>>> import numpy as np
>>> np.set_printoptions(precision=1, suppress=True, linewidth=120)
>>> X = np.vander(np.arange(6) - 1, 3, increasing=True)
>>> print(X)
[[ 1 -1  1]
 [ 1  0  0]
 [ 1  1  1]
 [ 1  2  4]
 [ 1  3  9]
 [ 1  4 16]]
>>> Y = np.array([[-3, 3], [0, 3], [-3, -5]])
>>> print(np.einsum("ik,kj->ji", X, Y))
[[ -6  -3  -6 -15 -30 -51]
 [ -5   3   1 -11 -33 -65]]
>>> print(Y.T @ X.T)
[[ -6  -3  -6 -15 -30 -51]
 [ -5   3   1 -11 -33 -65]]
>>> print(np.einsum("ij->j", X))
[ 6  9 31]
>>> print(X @ Y)
[[ -6  -5]
 [ -3   3]
 [ -6   1]
 [-15 -11]
 [-30 -33]
 [-51 -65]]
>>> print(np.einsum("ik,kj->ij", X, Y))
[[ -6  -5]
 [ -3   3]
 [ -6   1]
 [-15 -11]
 [-30 -33]
 [-51 -65]]
>>> vec = np.array([0, 0, 1])
>>> print(np.einsum("ij,j->i", X, vec))
[ 1  0  1  4  9 16]
>>> print(np.linalg.norm(X @ vec) <= np.linalg.norm(X, 2) * np.linalg.norm(vec) + 1e-9)
True
>>> print(X @ vec)
[ 1  0  1  4  9 16]
>>> print((X @ vec).argmax())
5
>>> print((X * vec).sum(axis=1))
[ 1  0  1  4  9 16]
>>> print(X @ np.eye(3)[2])
[ 1.  0.  1.  4.  9. 16.]
>>> print(X @ np.ones(3))
[ 1.  1.  3.  7. 13. 21.]
>>> print(X * vec)
[[ 0  0  1]
 [ 0  0  0]
 [ 0  0  1]
 [ 0  0  4]
 [ 0  0  9]
 [ 0  0 16]]
>>> Uu, s, Vh = np.linalg.svd(X)
>>> print(s)
[19.6  1.9  1.7]
>>> Y = Uu[:, :1] @ np.diag(s[:1]) @ Vh[:1]
>>> print(round(float(np.abs(X - Y).max()), 1))
1.2
>>> print(round(float(np.linalg.norm(X - Y, 2)), 1), round(float(s[1]), 1))
1.9 1.9
>>> print(np.linalg.matrix_rank(X, rtol=0.05))
3
>>> M = np.load("block3.npy")
>>> print(M)
[[ 0 -5 -5 -3]
 [ 0  0 -2 -4]
 [ 0  0  0  3]
 [ 0  0  0  0]]
>>> Uu, s, Vh = np.linalg.svd(M)
>>> print(s)
[8.5 3.9 0.9 0. ]
>>> print(np.argmax(s[:-1] / (s[1:] + 1e-6)) + 1)
3
>>> Y = Uu[:, :3] @ np.diag(s[:3]) @ Vh[:3]
>>> print(np.round(np.abs(M - Y).max(), 1))
0.0
>>> print(np.round(np.linalg.norm(M - Y) / np.linalg.norm(M), 1))
0.0
>>> print(round(float(np.linalg.norm(M - Y, 2)), 1), s[3])
0.0 0.0
>>> print(np.linalg.matrix_rank(M, rtol=0.05))
3
